% ipython --no-banner

In [1]: import numpy as np

In [2]: np.set_printoptions(suppress=True, linewidth=160)

In [3]: rd = lambda a: np.round(a, 3) + 0

In [4]: data = np.loadtxt("x.csv", delimiter=",")

In [5]: print(data)
[[ 0.  0. -1.  0.  0.]
 [ 0.  1.  0.  0.  0.]
 [-3.  0.  0.  0.  0.]
 [ 0.  0.  0.  0.  0.]
 [ 0.  0.  0.  2.  0.]]

In [6]: Uu, sig, Vt = np.linalg.svd(data)

In [7]: np.argmax(sig[:-1] / (sig[1:] + 1e-6)) + 1
Out[7]: np.int64(4)

In [8]: Y = Uu[:, :4] @ np.diag(sig[:4]) @ Vt[:4]

In [9]: Y
Out[9]: 
array([[ 0.,  0., -1.,  0.,  0.],
       [ 0.,  1.,  0.,  0.,  0.],
       [-3.,  0.,  0.,  0.,  0.],
       [ 0.,  0.,  0.,  0.,  0.],
       [ 0.,  0.,  0.,  2.,  0.]])

In [10]: print(np.abs(data - Y).max())
0.0

In [11]: np.linalg.matrix_rank(Y)
Out[11]: np.int64(4)

In [12]: rd(np.linalg.det(data))
Out[12]: np.float64(0.0)

In [13]: np.flatnonzero(np.linalg.matrix_power((data != 0) + (data.T != 0) + np.eye(5), 5)[0])
Out[13]: array([0, 2])

In [14]: rd(np.linalg.pinv(data))
Out[14]: 
array([[ 0.   ,  0.   , -0.333,  0.   ,  0.   ],
       [ 0.   ,  1.   ,  0.   ,  0.   ,  0.   ],
       [-1.   ,  0.   ,  0.   ,  0.   ,  0.   ],
       [ 0.   ,  0.   ,  0.   ,  0.   ,  0.5  ],
       [ 0.   ,  0.   ,  0.   ,  0.   ,  0.   ]])

In [15]: arr = np.diag(np.array([6, 0, 5])) + -1 * np.eye(3, k=1) + -1 * np.eye(3, k=-1)

In [16]: arr
Out[16]: 
array([[ 6., -1.,  0.],
       [-1.,  0., -1.],
       [ 0., -1.,  5.]])

In [17]: Uu, sig, Vt = np.linalg.svd(arr)

In [18]: rd(sig)
Out[18]: array([6.187, 5.158, 0.345])

In [19]: Y = Uu[:, :2] @ np.diag(sig[:2]) @ Vt[:2]

In [20]: np.linalg.matrix_rank(arr, rtol=0.05)
Out[20]: np.int64(3)

In [21]: print(rd(Y))
[[ 6.008 -0.949  0.01 ]
 [-0.949  0.325 -0.939]
 [ 0.01  -0.939  5.011]]

In [22]: rd(np.abs(np.linalg.svd(arr)[2][-1]))
Out[22]: array([0.153, 0.971, 0.182])

In [23]: np.linalg.cond(arr) > 100
Out[23]: np.False_

In [24]: round(np.log10(np.linalg.cond(arr)))
Out[24]: 1

In [25]: rd(np.linalg.norm(arr, 2) / np.linalg.norm(arr))
Out[25]: np.float64(0.767)

In [26]: E = np.load("out3.npy")

In [27]: E
Out[27]: 
array([[ 77, -16,  27,   3],
       [-16,  37,  -6,   1],
       [ 27,  -6,  35, -25],
       [  3,   1, -25,  32]])

In [28]: Uu, sig, Vt = np.linalg.svd(E)

In [29]: rd(sig)
Out[29]: array([96.335, 50.615, 31.807,  2.244])

In [30]: Y = Uu[:, :3] @ np.diag(sig[:3]) @ Vt[:3]

In [31]: rd(np.linalg.norm(E - Y, 2)), rd(sig[3])
Out[31]: (np.float64(2.244), np.float64(2.244))

In [32]: rd(Y)
Out[32]: 
array([[ 76.811, -16.018,  27.467,   3.412],
       [-16.018,  36.998,  -5.955,   1.04 ],
       [ 27.467,  -5.955,  33.846, -26.018],
       [  3.412,   1.04 , -26.018,  31.102]])

In [33]: Uu, sig, Vt = np.linalg.svd(Y)

In [34]: vecs = Vt[:(sig > 1e-8).sum()]

In [35]: rng = np.random.default_rng(483084)

In [36]: x = Y[0] + 4 * Y[2] + rng.integers(2) * np.eye(4)[0]

In [37]: rd(x)
Out[37]: array([ 186.68 ,  -39.837,  162.851, -100.661])

In [38]: rd(np.diag(vecs.T @ vecs))
Out[38]: array([0.916, 0.999, 0.486, 0.6  ])

In [39]: K = np.eye(4, dtype=int)[rng.permutation(4)] * np.array([0, -1, 2, 1])

In [40]: K
Out[40]: 
array([[ 0,  0,  0,  0],
       [ 0,  0,  0,  1],
       [ 0,  0,  2,  0],
       [ 0, -1,  0,  0]])

In [41]: np.unique(K.round(6), axis=0).shape
Out[41]: (4, 4)

In [42]: np.allclose(K[:-1].T @ np.linalg.lstsq(K[:-1].T, K[-1])[0], K[-1])
Out[42]: False

In [43]: print(rd(np.trace(np.linalg.pinv(K) @ K)))
3.0

In [44]: J = np.load("case10.npy")

In [45]: print(J)
[[-1.  0.]
 [ 0. -1.]]

In [46]: J @ J
Out[46]: 
array([[1., 0.],
       [0., 1.]])

In [47]: np.linalg.matrix_rank(J - J[0, 0] * np.eye(2))
Out[47]: np.int64(0)

In [48]: np.poly(J)
Out[48]: array([1., 2., 1.])

In [49]: print(rd(np.linalg.eigvals(J)))
[-1. -1.]

In [50]: np.kron(np.eye(2, dtype=int), J)
Out[50]: 
array([[-1.,  0., -0.,  0.],
       [ 0., -1.,  0., -0.],
       [-0.,  0., -1.,  0.],
       [ 0., -0.,  0., -1.]])

In [51]: rd(np.linalg.det(2 * J)), rd(np.linalg.det(J))
Out[51]: (np.float64(4.0), np.float64(1.0))

In [52]: blk = np.stack([K, 5 * K, K[::-1]])

In [53]: (blk @ K.T).shape
Out[53]: (3, 4, 4)

In [54]: np.linalg.matrix_rank(blk)
Out[54]: array([3, 3, 3])

In [55]: rd(np.linalg.norm(blk, axis=(1, 2)))
Out[55]: array([ 2.449, 12.247,  2.449])

In [56]: x = np.array([1, 0])

In [57]: h1 = np.maximum(J @ x, 0)

In [58]: print(np.flatnonzero(h1 > 1e-9))
[]

In [59]: print(J * (h1 > 1e-9)[:, None])
[[-0.  0.]
 [ 0. -0.]]

In [60]: np.maximum(J @ (3 * x), 0)
Out[60]: array([0., 0.])

In [61]: print(J.T @ h1)
[0. 0.]

In [62]: rd(np.tanh(J @ x))
Out[62]: array([-0.762,  0.   ])

In [63]: W0 = np.array([[0, -3, -1, 0, -2],
    ...:     [3, 0, -2, -5, 6],
    ...:     [1, 2, 0, -1, -1],
    ...:     [0, 5, 1, 0, -1],
    ...:     [2, -6, 1, 1, 0]])

In [64]: W = np.array([[0, 1, 0, 2, 2],
    ...:     [1, 2, 1, 1, 1],
    ...:     [2, 1, 2, 1, 0],
    ...:     [0, 0, 1, 1, 1],
    ...:     [2, 0, 1, 0, 0]])

In [65]: b = np.array([0, 0, 1, 0, -1])

In [66]: hid = np.maximum(W0 @ W + b, 0)

In [67]: (hid > 0).mean(axis=0)
Out[67]: array([0.4, 0.6, 0.4, 0.4, 0.4])

In [68]: (hid > 0).astype(int)
Out[68]: 
array([[0, 0, 0, 0, 0],
       [1, 1, 0, 0, 0],
       [0, 1, 1, 1, 1],
       [1, 1, 1, 1, 1],
       [0, 0, 0, 0, 0]])

In [69]: hid
Out[69]: 
array([[ 0,  0,  0,  0,  0],
       [ 8,  1,  0,  0,  0],
       [ 0,  5,  1,  3,  2],
       [ 5, 11,  7,  6,  4],
       [ 0,  0,  0,  0,  0]])

In [70]: np.linalg.matrix_rank(hid)
Out[70]: np.int64(3)

In [71]: basis = np.array([[1, -3, -3], [3, -1, -3], [0, 1, -3], [3, -3, -3], [-3, 2, -2]])

In [72]: (hid @ basis).round(6).argmax(axis=1)
Out[72]: array([0, 0, 0, 0, 0])

In [73]: hid @ basis
Out[73]: 
array([[  0,   0,   0],
       [ 11, -25, -27],
       [ 18,  -9, -31],
       [ 44, -29, -95],
       [  0,   0,   0]])

In [74]: W @ basis
Out[74]: 
array([[  3,  -3, -13],
       [  7,  -5, -17],
       [  8,  -8, -18],
       [  0,   0,  -8],
       [  2,  -5,  -9]])

In [75]: Uu, sig, Vt = np.linalg.svd(W0)

In [76]: rd(sig)
Out[76]: array([8.737, 8.737, 2.379, 2.379, 0.   ])

In [77]: np.argmax(sig[:-1] / (sig[1:] + 1e-6)) + 1
Out[77]: np.int64(4)

In [78]: Y = Uu[:, :4] @ np.diag(sig[:4]) @ Vt[:4]

In [79]: rd(np.linalg.norm(W0 - Y, 2)), rd(sig[4])
Out[79]: (np.float64(0.0), np.float64(0.0))

In [80]: rd(Y)
Out[80]: 
array([[ 0., -3., -1.,  0., -2.],
       [ 3.,  0., -2., -5.,  6.],
       [ 1.,  2.,  0., -1., -1.],
       [ 0.,  5.,  1.,  0., -1.],
       [ 2., -6.,  1.,  1.,  0.]])

In [81]: np.linalg.matrix_rank(Y)
Out[81]: np.int64(4)

In [82]: Y = np.array([[-7, 7, -2], [-9, 7, 3]])

In [83]: basis = np.kron(Y, W0)

In [84]: basis.shape
Out[84]: (10, 15)

In [85]: X = np.array([[2, 7, 0],
    ...:     [2, 7, 0],
    ...:     [2, 7, 0],
    ...:     [2, 7, 0],
    ...:     [2, 7, 0],
    ...:     [2, 7, 0],
    ...:     [2, 7, 0],
    ...:     [2, 7, 0],
    ...:     [2, 7, 0],
    ...:     [2, 7, 0],
    ...:     [2, 7, 0],
    ...:     [2, 7, 0],
    ...:     [2, 7, 0],
    ...:     [2, 7, 0],
    ...:     [2, 7, 0],
    ...:     [2, 7, 0],
    ...:     [2, 7, 0],
    ...:     [2, 7, 0],
    ...:     [2, 7, 0],
    ...:     [2, 7, 0]])

In [86]: x = np.array([3, -2, -1])

In [87]: h1 = np.maximum(X @ x, 0)

In [88]: rd(np.tanh(X @ x))
Out[88]: array([-1., -1., -1., -1., -1., -1., -1., -1., -1., -1., -1., -1., -1., -1., -1., -1., -1., -1., -1., -1.])

In [89]: np.flatnonzero(h1 > 1e-9)
Out[89]: array([], dtype=int64)

In [90]: h1
Out[90]: array([0, 0, 0, 0, 0, 0, 0, 0, 0, 0, 0, 0, 0, 0, 0, 0, 0, 0, 0, 0])

In [91]: print(np.maximum(X @ x, 0) - np.maximum(-X @ x, 0))
[-8 -8 -8 -8 -8 -8 -8 -8 -8 -8 -8 -8 -8 -8 -8 -8 -8 -8 -8 -8]

In [92]: print(rd(X @ np.linalg.pinv(X) @ X))
[[2. 7. 0.]
 [2. 7. 0.]
 [2. 7. 0.]
 [2. 7. 0.]
 [2. 7. 0.]
 [2. 7. 0.]
 [2. 7. 0.]
 [2. 7. 0.]
 [2. 7. 0.]
 [2. 7. 0.]
 [2. 7. 0.]
 [2. 7. 0.]
 [2. 7. 0.]
 [2. 7. 0.]
 [2. 7. 0.]
 [2. 7. 0.]
 [2. 7. 0.]
 [2. 7. 0.]
 [2. 7. 0.]
 [2. 7. 0.]]

In [93]: print(rd(np.trace(np.linalg.pinv(X) @ X)))
1.0

In [94]: np.linalg.matrix_rank(X, rtol=0.1)
Out[94]: np.int64(1)

In [95]: print(rd(np.linalg.norm(X, 2) / np.linalg.norm(X)))
1.0

In [96]: np.argsort(-np.linalg.norm(X, axis=0).round(6), kind="stable")[:3]
Out[96]: array([1, 0, 2])

In [97]: mat = np.load("w.npy")

In [98]: mat
Out[98]: 
array([[1.   , 0.2  , 0.04 , 0.008, 0.002],
       [0.2  , 1.   , 0.2  , 0.04 , 0.008],
       [0.04 , 0.2  , 1.   , 0.2  , 0.04 ],
       [0.008, 0.04 , 0.2  , 1.   , 0.2  ],
       [0.002, 0.008, 0.04 , 0.2  , 1.   ]])

In [99]: x = np.array([-1, 1, 0, 0, 2])

In [100]: h1 = np.maximum(mat @ x, 0)

In [101]: rd(np.maximum(mat @ (3 * x), 0))
Out[101]: array([0.   , 2.448, 0.72 , 1.296, 6.018])

In [102]: rd(h1)
Out[102]: array([0.   , 0.816, 0.24 , 0.432, 2.006])

In [103]: mat * (h1 > 1e-9)[:, None]
Out[103]: 
array([[0.   , 0.   , 0.   , 0.   , 0.   ],
       [0.2  , 1.   , 0.2  , 0.04 , 0.008],
       [0.04 , 0.2  , 1.   , 0.2  , 0.04 ],
       [0.008, 0.04 , 0.2  , 1.   , 0.2  ],
       [0.002, 0.008, 0.04 , 0.2  , 1.   ]])

In [104]: np.flatnonzero(h1 > 1e-9)
Out[104]: array([1, 2, 3, 4])

In [105]: print(rd(np.tanh(mat @ x)))
[-0.662  0.673  0.235  0.407  0.964]

In [106]: blk = np.stack([mat, 3 * mat, mat[::-1]])

In [107]: np.linalg.matrix_rank(blk.reshape(3, -1))
Out[107]: np.int64(2)

In [108]: np.linalg.matrix_rank(blk)
Out[108]: array([5, 5, 5])

In [109]: (blk @ mat.T).shape
Out[109]: (3, 5, 5)

In [110]: print(blk.shape)
(3, 5, 5)

In [111]: print(rd(np.linalg.det(blk)))
[  0.849 206.391   0.849]

In [112]: evals, vecs = np.linalg.eig(mat)

In [113]: rd(mat @ vecs[:, 0] - evals[0] * vecs[:, 0])
Out[113]: array([0., 0., 0., 0., 0.])

In [114]: rd(np.prod(evals))
Out[114]: np.float64(0.849)

In [115]: print(rd(np.sort(np.linalg.eigvals(np.linalg.inv(mat)))))
[0.715 0.853 1.055 1.272 1.438]

In [116]: rd(np.sort(np.linalg.eigvals(mat.T)))
Out[116]: array([0.696, 0.786, 0.948, 1.172, 1.399])

In [117]: Y = mat + rng.integers(-2, 3, (5, 2)) @ rng.integers(-2, 3, (2, 5))

In [118]: print(Y)
[[-5.     2.2    3.04   2.008 -0.998]
 [ 0.2    0.    -2.8   -0.96  -0.992]
 [-3.96   0.2   -1.     0.2   -1.96 ]
 [-3.992  0.04  -1.8    1.    -1.8  ]
 [ 8.002 -1.992 -1.96  -1.8    3.   ]]

In [119]: Y - mat
Out[119]: 
array([[-6.,  2.,  3.,  2., -1.],
       [ 0., -1., -3., -1., -1.],
       [-4.,  0., -2.,  0., -2.],
       [-4.,  0., -2.,  0., -2.],
       [ 8., -2., -2., -2.,  2.]])

In [120]: np.abs(Y - mat).sum(axis=1)
Out[120]: array([14.,  6.,  8.,  8., 16.])
